% ipython --no-banner

In [1]: import numpy as np

In [2]: np.set_printoptions(precision=2, suppress=True, linewidth=100, floatmode="fixed")

In [3]: tidy = lambda a: np.round(a, 2) + 0

In [4]: data = np.array([[2, 2, 2], [2, 4, 4], [2, 4, 6]])

In [5]: print(data)
[[2 2 2]
 [2 4 4]
 [2 4 6]]

In [6]: # equal to its transpose

In [7]: def softmax(z):
   ...:     e = np.exp(z - z.max(axis=-1, keepdims=True))
   ...:     return e / e.sum(axis=-1, keepdims=True)
   ...: 

In [8]: print(tidy(softmax(10 * data[0])))
[0.33 0.33 0.33]

In [9]: att = data @ data.T / np.sqrt(3)

In [10]: print(softmax(att).round(6).argmax(axis=1))
[2 2 2]

In [11]: mat = np.load("mat.npy")

In [12]: print(mat)
[[-0.07  0.10 -0.02  1.16  0.96]
 [ 2.56  1.13 -2.08 -4.85 -2.15]
 [-1.71 -0.46  1.31  5.47  3.45]
 [ 2.69  0.64 -1.44 -7.31 -4.62]
 [-1.93 -0.39  0.86  5.19  3.40]
 [-0.06 -0.11  0.17 -0.18 -0.16]
 [-0.14 -0.09  0.08 -0.24 -0.31]
 [ 1.76  0.77 -1.47 -3.63 -1.70]
 [-3.45 -1.64  3.11  6.52  2.93]
 [ 2.60  0.65 -1.80 -8.34 -5.36]
 [ 1.83  0.90 -1.66 -3.41 -1.46]
 [ 0.67  0.08 -0.52 -3.27 -2.38]
 [ 0.99  0.42 -0.75 -1.84 -0.69]
 [ 3.06  1.42 -2.64 -5.84 -2.66]
 [-0.61 -0.20  0.21  0.66  0.24]
 [-0.29  0.10 -0.16  0.95  0.84]
 [ 1.13  0.53 -1.14 -2.76 -1.47]
 [ 1.77  0.63 -1.30 -4.28 -2.45]
 [-1.40 -0.85  1.45  1.71  0.20]
 [-0.90 -0.20  0.33  2.00  1.30]
 [ 2.00  1.03 -1.76 -2.79 -0.87]
 [-0.55 -0.15  0.25  1.28  0.76]]

In [13]: Xs = (mat - mat.mean(axis=0)) / mat.std(axis=0)

In [14]: print(tidy(Xs.std(axis=0)))
[1.00 1.00 1.00 1.00 1.00]

In [15]: print(np.argwhere(np.abs(Xs) > 2))
[[8 0]
 [8 1]
 [8 2]
 [9 4]]

In [16]: coef = np.linalg.lstsq(np.delete(Xs, 1, axis=1), Xs[:, 1])[0]

In [17]: print(tidy(coef))
[ 0.73 -0.79  0.52  0.06]

In [18]: print(np.abs(coef).argmax())
1
